% ipython --no-banner

In [1]: import numpy as np

In [2]: np.set_printoptions(suppress=True, linewidth=200)

In [3]: E = np.loadtxt("data.csv", delimiter=",")

In [4]: E.round(3)
Out[4]: 
array([[ 0.636, -1.186,  0.509, -0.881, -0.719, -0.687,  1.574, -3.971, -0.185, -2.071,  2.086, -2.925, -0.291, -1.68 ],
       [-1.186, -1.785, -1.171, -4.253,  2.86 , -0.339, -0.277,  0.965,  0.93 , -0.169,  1.088, -1.635, -2.098, -0.325],
       [ 0.509, -1.171,  2.849, -1.776,  2.905,  2.273, -1.878, -0.045, -1.848, -0.647, -0.265,  2.575,  1.181, -1.898],
       [-0.881, -4.253, -1.776,  2.794,  2.591,  0.43 , -0.67 ,  0.12 ,  1.112,  1.031, -0.078,  1.475, -1.772, -0.697],
       [-0.719,  2.86 ,  2.905,  2.591,  3.714, -0.515,  0.785, -1.024,  0.831, -0.356, -0.465, -0.678,  0.705, -1.863],
       [-0.687, -0.339,  2.273,  0.43 , -0.515,  4.587,  0.604,  0.352,  2.274, -0.67 ,  0.283,  0.497, -0.68 , -2.753],
       [ 1.574, -0.277, -1.878, -0.67 ,  0.785,  0.604,  3.314,  1.55 , -0.87 ,  2.124,  0.523,  1.519, -0.142,  0.061],
       [-3.971,  0.965, -0.045,  0.12 , -1.024,  0.352,  1.55 ,  1.819, -1.547, -0.341,  1.554, -1.785,  0.776,  0.414],
       [-0.185,  0.93 , -1.848,  1.112,  0.831,  2.274, -0.87 , -1.547, -0.083, -0.031,  2.619,  2.303,  1.581,  2.489],
       [-2.071, -0.169, -0.647,  1.031, -0.356, -0.67 ,  2.124, -0.341, -0.031,  1.777,  1.305,  1.393, -1.091, -3.581],
       [ 2.086,  1.088, -0.265, -0.078, -0.465,  0.283,  0.523,  1.554,  2.619,  1.305,  4.013, -0.576, -0.437, -1.854],
       [-2.925, -1.635,  2.575,  1.475, -0.678,  0.497,  1.519, -1.785,  2.303,  1.393, -0.576,  1.214, -0.762,  1.922],
       [-0.291, -2.098,  1.181, -1.772,  0.705, -0.68 , -0.142,  0.776,  1.581, -1.091, -0.437, -0.762,  1.605,  0.072],
       [-1.68 , -0.325, -1.898, -0.697, -1.863, -2.753,  0.061,  0.414,  2.489, -3.581, -1.854,  1.922,  0.072, -0.456]])

In [5]: np.round(np.linalg.eigvalsh(E).min(), 3)
Out[5]: np.float64(-8.0)

In [6]: np.all(np.linalg.eigvalsh(E) > 0)
Out[6]: np.False_

In [7]: W0 = np.loadtxt("test3.csv", delimiter=",")

In [8]: W0
Out[8]: 
array([[-3.,  3.,  2., -3.,  1.,  1., -1., -3., -2.,  2.,  2.,  0.,  3.],
       [ 3., -3.,  3.,  2., -3.,  1.,  1., -1., -3., -2.,  2.,  2.,  0.],
       [ 0.,  3., -3.,  3.,  2., -3.,  1.,  1., -1., -3., -2.,  2.,  2.],
       [ 2.,  0.,  3., -3.,  3.,  2., -3.,  1.,  1., -1., -3., -2.,  2.],
       [ 2.,  2.,  0.,  3., -3.,  3.,  2., -3.,  1.,  1., -1., -3., -2.],
       [-2.,  2.,  2.,  0.,  3., -3.,  3.,  2., -3.,  1.,  1., -1., -3.],
       [-3., -2.,  2.,  2.,  0.,  3., -3.,  3.,  2., -3.,  1.,  1., -1.],
       [-1., -3., -2.,  2.,  2.,  0.,  3., -3.,  3.,  2., -3.,  1.,  1.],
       [ 1., -1., -3., -2.,  2.,  2.,  0.,  3., -3.,  3.,  2., -3.,  1.],
       [ 1.,  1., -1., -3., -2.,  2.,  2.,  0.,  3., -3.,  3.,  2., -3.],
       [-3.,  1.,  1., -1., -3., -2.,  2.,  2.,  0.,  3., -3.,  3.,  2.],
       [ 2., -3.,  1.,  1., -1., -3., -2.,  2.,  2.,  0.,  3., -3.,  3.],
       [ 3.,  2., -3.,  1.,  1., -1., -3., -2.,  2.,  2.,  0.,  3., -3.]])

In [9]: A2 = W0[0, 0] * W0[1:] - np.outer(W0[1:, 0], W0[0])

In [10]: A2
Out[10]: 
array([[  0.,   0., -15.,   3.,   6.,  -6.,   0.,  12.,  15.,   0., -12.,  -6.,  -9.],
       [  0.,  -9.,   9.,  -9.,  -6.,   9.,  -3.,  -3.,   3.,   9.,   6.,  -6.,  -6.],
       [  0.,  -6., -13.,  15., -11.,  -8.,  11.,   3.,   1.,  -1.,   5.,   6., -12.],
       [  0., -12.,  -4.,  -3.,   7., -11.,  -4.,  15.,   1.,  -7.,  -1.,   9.,   0.],
       [  0.,   0.,  -2.,  -6.,  -7.,  11., -11., -12.,   5.,   1.,   1.,   3.,  15.],
       [  0.,  15.,   0., -15.,   3.,  -6.,   6., -18., -12.,  15.,   3.,  -3.,  12.],
       [  0.,  12.,   8.,  -9.,  -5.,   1., -10.,   6., -11.,  -4.,  11.,  -3.,   0.],
       [  0.,   0.,   7.,   9.,  -7.,  -7.,   1.,  -6.,  11., -11.,  -8.,   9.,  -6.],
       [  0.,  -6.,   1.,  12.,   5.,  -7.,  -5.,   3.,  -7.,   7., -11.,  -6.,   6.],
       [  0.,   6.,   3.,  -6.,  12.,   9.,  -9., -15.,  -6.,  -3.,  15.,  -9.,   3.],
       [  0.,   3.,  -7.,   3.,   1.,   7.,   8.,   0.,  -2.,  -4., -13.,   9., -15.],
       [  0., -15.,   3.,   6.,  -6.,   0.,  12.,  15.,   0., -12.,  -6.,  -9.,   0.]])

In [11]: np.flatnonzero(~A2.round(6).any(axis=1))
Out[11]: array([], dtype=int64)

In [12]: rng = np.random.default_rng(67908)

In [13]: z = rng.permutation(13)

In [14]: z
Out[14]: array([ 5, 12, 11,  3, 10,  6,  1,  2,  7,  9,  0,  8,  4])

In [15]: A2 = W0[z][:, z]

In [16]: np.allclose(A2, W0)
Out[16]: False

In [17]: r0 = np.array([3, -2, 0, 2, -1, -3, -2, -1, 2, 2, -3, 3, -3])

In [18]: A2 = W0 + np.outer(r0, np.eye(13)[4])

In [19]: np.linalg.matrix_rank(np.linalg.inv(A2) - np.linalg.inv(W0), tol=1e-8)
Out[19]: np.int64(1)

In [20]: round(np.linalg.det(A2) / np.linalg.det(W0), 3), round(1 + np.linalg.solve(W0, r0)[4], 3)
Out[20]: (np.float64(0.958), np.float64(0.958))

In [21]: O, Rm = np.linalg.qr(W0)

In [22]: np.round(abs(Rm[0, 0]), 3), np.round(np.linalg.norm(W0[:, 0]), 3)
Out[22]: (np.float64(8.0), np.float64(8.0))

In [23]: O.shape, Rm.shape
Out[23]: ((13, 13), (13, 13))

In [24]: np.allclose(Rm.T @ Rm, W0.T @ W0)
Out[24]: True

In [25]: X = np.loadtxt("x.csv", delimiter=",")

In [26]: X
Out[26]: 
array([[ 5.,  9.,  6.,  9.,  2.,  9.],
       [-9.,  3., -7.,  6.,  2.,  1.],
       [-8., -7., -2.,  6., -7.,  4.],
       [-1., -7., -2.,  8.,  9., -7.],
       [ 0., -1.,  0.,  6., -7., -7.],
       [-1.,  3.,  1.,  9.,  0., -2.]])

In [27]: A2 = X / np.linalg.norm(X, axis=1, keepdims=True)

In [28]: gram = A2 @ A2.T

In [29]: np.argwhere(np.triu(np.abs(gram) > 0.95, 1))
Out[29]: array([], shape=(0, 2), dtype=int64)

In [30]: np.round(np.linalg.norm(A2, axis=1), 3)
Out[30]: array([1., 1., 1., 1., 1., 1.])

In [31]: A2 = X / np.sqrt((X ** 2).mean(axis=1, keepdims=True))

In [32]: A2[1].round(3)
Out[32]: array([-1.643,  0.548, -1.278,  1.095,  0.365,  0.183])

In [33]: np.linalg.matrix_rank(A2) == np.linalg.matrix_rank(X)
Out[33]: np.True_

In [34]: np.linalg.matrix_rank(X - X.mean(axis=1, keepdims=True))
Out[34]: np.int64(5)

In [35]: O, evecs = np.linalg.qr(X[:, :3])[0], np.linalg.qr(X[:, 3:])[0]

In [36]: sv = np.linalg.svd(O.T @ evecs, compute_uv=False)

In [37]: sv.round(3)
Out[37]: array([0.97 , 0.458, 0.15 ])

In [38]: round(np.linalg.norm(O @ O.T - evecs @ evecs.T, 2), 3)
Out[38]: np.float64(0.989)

In [39]: np.allclose(W0 @ W0.T, W0.T @ W0)
Out[39]: True

In [40]: A2 = X[0, 0] * X[1:] - np.outer(X[1:, 0], X[0])

In [41]: A2
Out[41]: 
array([[  0.,  96.,  19., 111.,  28.,  86.],
       [  0.,  37.,  38., 102., -19.,  92.],
       [  0., -26.,  -4.,  49.,  47., -26.],
       [  0.,  -5.,   0.,  30., -35., -35.],
       [  0.,  24.,  11.,  54.,   2.,  -1.]])

In [42]: np.linalg.matrix_rank(A2), np.linalg.matrix_rank(X)
Out[42]: (np.int64(5), np.int64(6))

In [43]: np.flatnonzero(~A2.round(6).any(axis=1))
Out[43]: array([], dtype=int64)

In [44]: X[:, 0] / X[0, 0]
Out[44]: array([ 1. , -1.8, -1.6, -0.2,  0. , -0.2])

In [45]: K = np.array([[0, -2, 0, -2, 0, -2],
    ...:     [2, 0, 2, 0, 2, 0],
    ...:     [3, 3, 3, 3, 3, 3],
    ...:     [0, -2, 0, -2, 0, -2],
    ...:     [2, 0, 2, 0, 2, 0],
    ...:     [3, 3, 3, 3, 3, 3]])

In [46]: # column 2 repeats column 0

In [47]: np.linalg.matrix_rank(K, rtol=0.1)
Out[47]: np.int64(2)

In [48]: [round(float(x), 3) for x in np.linalg.svd(K, compute_uv=False)[:3]]
Out[48]: [11.489, 4.899, 0.0]

In [49]: np.argsort(-np.linalg.norm(K, axis=0).round(6), kind="stable")[:3]
Out[49]: array([0, 1, 2])
